$ python -q
>>> import numpy as np
>>> np.set_printoptions(suppress=True, linewidth=120)
>>> def rd(a):
...     return np.round(a, 1) + 0
... 
>>> W0 = np.load("w.npy")
>>> print(W0)
[[-1 -1 -1 -1 -1 -1 -1]
 [-1 -2 -2 -2 -2 -2 -2]
 [-1 -2 -3 -3 -3 -3 -3]
 [-1 -2 -3 -4 -4 -4 -4]
 [-1 -2 -3 -4 -5 -5 -5]
 [-1 -2 -3 -4 -5 -6 -6]
 [-1 -2 -3 -4 -5 -6 -7]]
>>> [round(float(np.linalg.det(W0[:i, :i])), 2) + 0 for i in range(1, 8)]
[-1.0, 1.0, -1.0, 1.0, -1.0, 1.0, -1.0]
>>> try:
...     np.linalg.cholesky(W0)
... except np.linalg.LinAlgError as e:
...     print("failed:", e)
... 
failed: Matrix is not positive definite
>>> M = np.load("out4.npy")
>>> M
array([[ 1,  1,  1,  1,  1,  1,  1,  1],
       [ 1,  1,  1,  1, -1, -1, -1, -1],
       [ 1,  1, -1, -1, -1, -1,  1,  1],
       [ 1, -1, -1,  1, -1,  1,  1, -1],
       [ 1, -1, -1,  1,  1, -1, -1,  1],
       [ 1,  1, -1, -1,  1,  1, -1, -1]])
>>> other = M[0, 0] * M[1:] - np.outer(M[1:, 0], M[0])
>>> other
array([[ 0,  0,  0,  0, -2, -2, -2, -2],
       [ 0,  0, -2, -2, -2, -2,  0,  0],
       [ 0, -2, -2,  0, -2,  0,  0, -2],
       [ 0, -2, -2,  0,  0, -2, -2,  0],
       [ 0,  0, -2, -2,  0,  0, -2, -2]])
>>> M[:, 0] / M[0, 0]
array([1., 1., 1., 1., 1., 1.])
>>> def softmax(z):
...     e = np.exp(z - z.max(axis=-1, keepdims=True))
...     return e / e.sum(axis=-1, keepdims=True)
... 
>>> rd(softmax(M).sum(axis=1))
array([1., 1., 1., 1., 1., 1.])
>>> rd(softmax(M[0] + 4))
array([0.1, 0.1, 0.1, 0.1, 0.1, 0.1, 0.1, 0.1])
>>> rd(softmax(M[0]))
array([0.1, 0.1, 0.1, 0.1, 0.1, 0.1, 0.1, 0.1])
>>> S = M @ M.T / np.sqrt(8)
>>> softmax(S).round(6).argmax(axis=1)
array([0, 1, 2, 3, 4, 5])
>>> rd(softmax(S))
array([[0.8, 0. , 0. , 0. , 0. , 0. ],
       [0. , 0.8, 0. , 0. , 0. , 0. ],
       [0. , 0. , 0.8, 0. , 0. , 0. ],
       [0. , 0. , 0. , 0.8, 0. , 0. ],
       [0. , 0. , 0. , 0. , 0.8, 0. ],
       [0. , 0. , 0. , 0. , 0. , 0.8]])
>>> mat = np.array([[0.0, 0.0, 0.0, 0.0, 2.0, -2.0],
...     [0.0, 0.0, 2.0, -2.0, 2.0, 2.0],
...     [0.0, 2.0, 0.0, 0.0, 0.0, 0.0],
...     [0.0, -2.0, 0.0, 0.0, 0.0, 0.0],
...     [2.0, 2.0, 0.0, 0.0, 0.0, 0.0],
...     [-2.0, 2.0, 0.0, 0.0, 0.0, 0.0]])
>>> ang = np.radians(15)
>>> R = np.eye(6)
>>> R[5, 5] = R[3, 3] = np.cos(ang)
>>> R[5, 3], R[3, 5] = -np.sin(ang), np.sin(ang)
>>> rd(R)
array([[ 1. ,  0. ,  0. ,  0. ,  0. ,  0. ],
       [ 0. ,  1. ,  0. ,  0. ,  0. ,  0. ],
       [ 0. ,  0. ,  1. ,  0. ,  0. ,  0. ],
       [ 0. ,  0. ,  0. ,  1. ,  0. ,  0.3],
       [ 0. ,  0. ,  0. ,  0. ,  1. ,  0. ],
       [ 0. ,  0. ,  0. , -0.3,  0. ,  1. ]])
>>> other = mat @ R.T
>>> rd(np.abs(other - mat).max(axis=0))
array([0. , 0. , 0. , 0.6, 0. , 0.4])
>>> np.allclose(mat @ mat.T, other @ other.T)
True
>>> rd(R @ R.T)
array([[1., 0., 0., 0., 0., 0.],
       [0., 1., 0., 0., 0., 0.],
       [0., 0., 1., 0., 0., 0.],
       [0., 0., 0., 1., 0., 0.],
       [0., 0., 0., 0., 1., 0.],
       [0., 0., 0., 0., 0., 1.]])
>>> rd(np.linalg.svd(R, compute_uv=False))
array([1., 1., 1., 1., 1., 1.])
>>> rd(np.linalg.norm(R, axis=0))
array([1., 1., 1., 1., 1., 1.])
>>> mat.reshape(6, 7)
Traceback (most recent call last):
  File "<python-input-31>", line 1, in <module>
    mat.reshape(6, 7)
    ~~~~~~~~~~~^^^^^^
ValueError: cannot reshape array of size 36 into shape (6,7)
>>> mat.reshape(-1, 2)
array([[ 0.,  0.],
       [ 0.,  0.],
       [ 2., -2.],
       [ 0.,  0.],
       [ 2., -2.],
       [ 2.,  2.],
       [ 0.,  2.],
       [ 0.,  0.],
       [ 0.,  0.],
       [ 0., -2.],
       [ 0.,  0.],
       [ 0.,  0.],
       [ 2.,  2.],
       [ 0.,  0.],
       [ 0.,  0.],
       [-2.,  2.],
       [ 0.,  0.],
       [ 0.,  0.]])
>>> mat.reshape(2, -1)
array([[ 0.,  0.,  0.,  0.,  2., -2.,  0.,  0.,  2., -2.,  2.,  2.,  0.,  2.,  0.,  0.,  0.,  0.],
       [ 0., -2.,  0.,  0.,  0.,  0.,  2.,  2.,  0.,  0.,  0.,  0., -2.,  2.,  0.,  0.,  0.,  0.]])
>>> t3 = mat.reshape(6, 2, -1)
>>> t3.sum(axis=1)
array([[ 0.,  2., -2.],
       [-2.,  2.,  4.],
       [ 0.,  2.,  0.],
       [ 0., -2.,  0.],
       [ 2.,  2.,  0.],
       [-2.,  2.,  0.]])
>>> t3.shape
(6, 2, 3)
>>> print(np.einsum("ihd,ihd->ih", t3, t3))
[[ 0.  8.]
 [ 4. 12.]
 [ 4.  0.]
 [ 4.  0.]
 [ 8.  0.]
 [ 8.  0.]]
>>> vec = np.array([2, 0, 0, 1, 0, 0])
>>> mat @ np.eye(6)[5]
array([-2.,  2.,  0.,  0.,  0.,  0.])
>>> np.einsum("ij,j->i", mat, vec)
array([ 0., -2.,  0.,  0.,  4., -4.])
>>> m1 = np.array([[-5, 1, 2, -1, -3, -4, -2, -2, 4, -3, -3],
...     [-1, 1, 0, 3, -1, -1, 1, 2, 2, -4, -4],
...     [-1, -4, -1, -5, -4, 3, -5, -1, 5, 2, -2],
...     [1, -5, -1, 1, -4, 3, -2, 2, -2, -3, 3]])
>>> m1[-1] = m1[0] + 2 * m1[1]
>>> m1
array([[ -5,   1,   2,  -1,  -3,  -4,  -2,  -2,   4,  -3,  -3],
       [ -1,   1,   0,   3,  -1,  -1,   1,   2,   2,  -4,  -4],
       [ -1,  -4,  -1,  -5,  -4,   3,  -5,  -1,   5,   2,  -2],
       [ -7,   3,   2,   5,  -5,  -6,   0,   2,   8, -11, -11]])
>>> np.abs(np.diag(np.linalg.qr(m1)[1])) > 1e-9
array([ True,  True,  True, False])
>>> np.linalg.lstsq(m1[:-1].T, m1[-1])[2]
np.int32(3)
>>> print(rd(np.trace(np.linalg.pinv(m1) @ m1)))
3.0
>>> print(rd(m1 @ np.linalg.pinv(m1) @ m1))
[[ -5.   1.   2.  -1.  -3.  -4.  -2.  -2.   4.  -3.  -3.]
 [ -1.   1.   0.   3.  -1.  -1.   1.   2.   2.  -4.  -4.]
 [ -1.  -4.  -1.  -5.  -4.   3.  -5.  -1.   5.   2.  -2.]
 [ -7.   3.   2.   5.  -5.  -6.   0.   2.   8. -11. -11.]]
>>> np.allclose(m1[:-1].T @ np.linalg.lstsq(m1[:-1].T, m1[-1])[0], m1[-1])
True
>>> print(m1[1] @ m1[3])
144
>>> rng = np.random.default_rng(5861)
>>> lab = rng.permutation(7)
>>> print(lab)
[3 2 6 4 1 0 5]
>>> other = W0[lab][:, lab]
>>> other
array([[-4, -3, -4, -4, -2, -1, -4],
       [-3, -3, -3, -3, -2, -1, -3],
       [-4, -3, -7, -5, -2, -1, -6],
       [-4, -3, -5, -5, -2, -1, -5],
       [-2, -2, -2, -2, -2, -1, -2],
       [-1, -1, -1, -1, -1, -1, -1],
       [-4, -3, -6, -5, -2, -1, -6]])
>>> rd(np.sort(np.abs(np.linalg.eigvals(other))))
array([ 0.3,  0.3,  0.4,  0.6,  1. ,  2.6, 22.9])
>>> np.trace(other)
np.int64(-28)
>>> rd(np.linalg.det(other)), rd(np.linalg.det(W0[lab]))
(np.float64(-1.0), np.float64(-1.0))
>>> r = np.linalg.matrix_rank(m1)
>>> r
np.int64(3)
>>> N = np.linalg.svd(m1)[2][r:].T
>>> [int(np.linalg.matrix_rank(m1[:, :j + 1])) for j in range(11)]
[1, 2, 3, 3, 3, 3, 3, 3, 3, 3, 3]
>>> print(rd(N @ N.T))
[[ 0.7  0.1  0.1 -0.1 -0.1 -0.3 -0.1 -0.2  0.1 -0.1 -0.1]
 [ 0.1  0.8 -0.1 -0.1 -0.1  0.2 -0.1  0.   0.1  0.1  0. ]
 [ 0.1 -0.1  0.9  0.   0.   0.2  0.   0.1  0.   0.  -0.1]
 [-0.1 -0.1  0.   0.7 -0.1  0.  -0.2 -0.2  0.1  0.2  0.1]
 [-0.1 -0.1  0.  -0.1  0.8  0.  -0.2  0.   0.2 -0.1 -0.2]
 [-0.3  0.2  0.2  0.   0.   0.6  0.1 -0.2  0.  -0.1  0.1]
 [-0.1 -0.1  0.  -0.2 -0.2  0.1  0.8 -0.1  0.2  0.1  0. ]
 [-0.2  0.   0.1 -0.2  0.  -0.2 -0.1  0.8  0.   0.1  0.2]
 [ 0.1  0.1  0.   0.1  0.2  0.   0.2  0.   0.7  0.1  0.3]
 [-0.1  0.1  0.   0.2 -0.1 -0.1  0.1  0.1  0.1  0.7 -0.3]
 [-0.1  0.  -0.1  0.1 -0.2  0.1  0.   0.2  0.3 -0.3  0.6]]
>>> [int(np.linalg.matrix_rank(np.delete(m1, i, axis=0))) for i in range(4)]
[3, 3, 2, 3]
>>> N.shape
(11, 8)
>>> F = np.load("arr.npy")
>>> F
array([[-3.,  1.,  0.,  0.,  1.,  1.,  3.],
       [-1.,  3.,  0.,  3.,  2.,  0.,  0.],
       [ 0.,  0.,  2.,  1.,  4.,  7.,  8.],
       [ 0.,  0.,  8.,  2.,  9.,  2.,  0.],
       [ 0.,  0.,  8.,  8.,  5.,  8.,  1.],
       [ 0.,  0.,  8.,  2.,  6.,  2.,  1.],
       [ 0.,  0.,  4.,  7.,  5.,  7.,  5.]])
>>> other = F / np.linalg.norm(F, axis=1, keepdims=True)
>>> C2 = other @ other.T
>>> rd(C2)
array([[1. , 0.4, 0.7, 0.2, 0.2, 0.2, 0.5],
       [0.4, 1. , 0.2, 0.4, 0.5, 0.4, 0.5],
       [0.7, 0.2, 1. , 0.5, 0.6, 0.5, 0.8],
       [0.2, 0.4, 0.5, 1. , 0.8, 1. , 0.7],
       [0.2, 0.5, 0.6, 0.8, 1. , 0.8, 0.9],
       [0.2, 0.4, 0.5, 1. , 0.8, 1. , 0.7],
       [0.5, 0.5, 0.8, 0.7, 0.9, 0.7, 1. ]])
>>> (C2 - 2 * np.eye(7)).round(6).argmax(axis=1)
array([2, 6, 6, 5, 6, 3, 4])
>>> rd(np.degrees(np.arccos(np.clip(C2[3, 2], -1, 1))))
np.float64(61.6)
>>> rd(C2[3])
array([0.2, 0.4, 0.5, 1. , 0.8, 1. , 0.7])
>>> other = np.array([[0, 0], [0, 0], [0, 1], [2, 0], [0, 0], [1, 2], [2, 1]])
>>> other.T @ F.T
array([[ 7.,  6., 25.,  6., 26.,  8., 31.],
       [ 5.,  0., 24., 12., 25., 13., 23.]])
>>> np.einsum("ij->j", F)
array([-4.,  4., 30., 23., 32., 27., 18.])
>>> np.einsum("ik,kj->ji", F, other)
array([[ 7.,  6., 25.,  6., 26.,  8., 31.],
       [ 5.,  0., 24., 12., 25., 13., 23.]])
>>> np.linalg.matrix_rank(F @ other)
np.int64(2)
>>> np.linalg.matrix_rank(np.vstack([F, other.T]))
np.int64(7)
>>> np.vstack([F, other.T]).shape
(9, 7)
>>> vec = np.array([3, 0, 1, 1, 2, 3, 2])
>>> h1 = np.maximum(F @ vec, 0)
>>> F.T @ h1
array([ -10.,   14., 1232.,  968., 1208., 1246.,  732.])
>>> rd(np.tanh(F @ vec))
array([1., 1., 1., 1., 1., 1., 1.])
>>> F * (h1 > 1e-9)[:, None]
array([[-3.,  1.,  0.,  0.,  1.,  1.,  3.],
       [-1.,  3.,  0.,  3.,  2.,  0.,  0.],
       [ 0.,  0.,  2.,  1.,  4.,  7.,  8.],
       [ 0.,  0.,  8.,  2.,  9.,  2.,  0.],
       [ 0.,  0.,  8.,  8.,  5.,  8.,  1.],
       [ 0.,  0.,  8.,  2.,  6.,  2.,  1.],
       [ 0.,  0.,  4.,  7.,  5.,  7.,  5.]])
>>> h1
array([ 2.,  4., 48., 34., 52., 30., 52.])
>>> assert F == F.T
Traceback (most recent call last):
  File "<python-input-86>", line 1, in <module>
    assert F == F.T
           ^^^^^^^^
ValueError: The truth value of an array with more than one element is ambiguous. Use a.any() or a.all()
>>> rd(np.sort(np.abs(np.linalg.eigvals(F))))
array([ 2.8,  2.8,  3. ,  3. ,  4.7,  4.7, 23.8])
>>> F @ F
array([[  8.,   0.,  28.,  34.,  25.,  28.,   8.],
       [  0.,   8.,  40.,  31.,  42.,  21.,  -1.],
       [  0.,   0., 132., 106., 119., 118.,  67.],
       [  0.,   0., 120.,  88., 107., 136.,  75.],
       [  0.,   0., 188.,  87., 182., 135.,  82.],
       [  0.,   0., 100.,  71.,  97., 119.,  77.],
       [  0.,   0., 180., 107., 171., 131.,  69.]])
>>> print(np.allclose(F @ F.T, F.T @ F))
False
>>> np.allclose(F, F.T)
False
>>> print(rd(np.linalg.det(F)))
-38016.0
>>> (F - F.T) / 2
array([[ 0. ,  1. ,  0. ,  0. ,  0.5,  0.5,  1.5],
       [-1. ,  0. ,  0. ,  1.5,  1. ,  0. ,  0. ],
       [ 0. ,  0. ,  0. , -3.5, -2. , -0.5,  2. ],
       [ 0. , -1.5,  3.5,  0. ,  0.5,  0. , -3.5],
       [-0.5, -1. ,  2. , -0.5,  0. ,  1. , -2. ],
       [-0.5,  0. ,  0.5,  0. , -1. ,  0. , -3. ],
       [-1.5,  0. , -2. ,  3.5,  2. ,  3. ,  0. ]])
>>> np.trace(F)
np.float64(16.0)
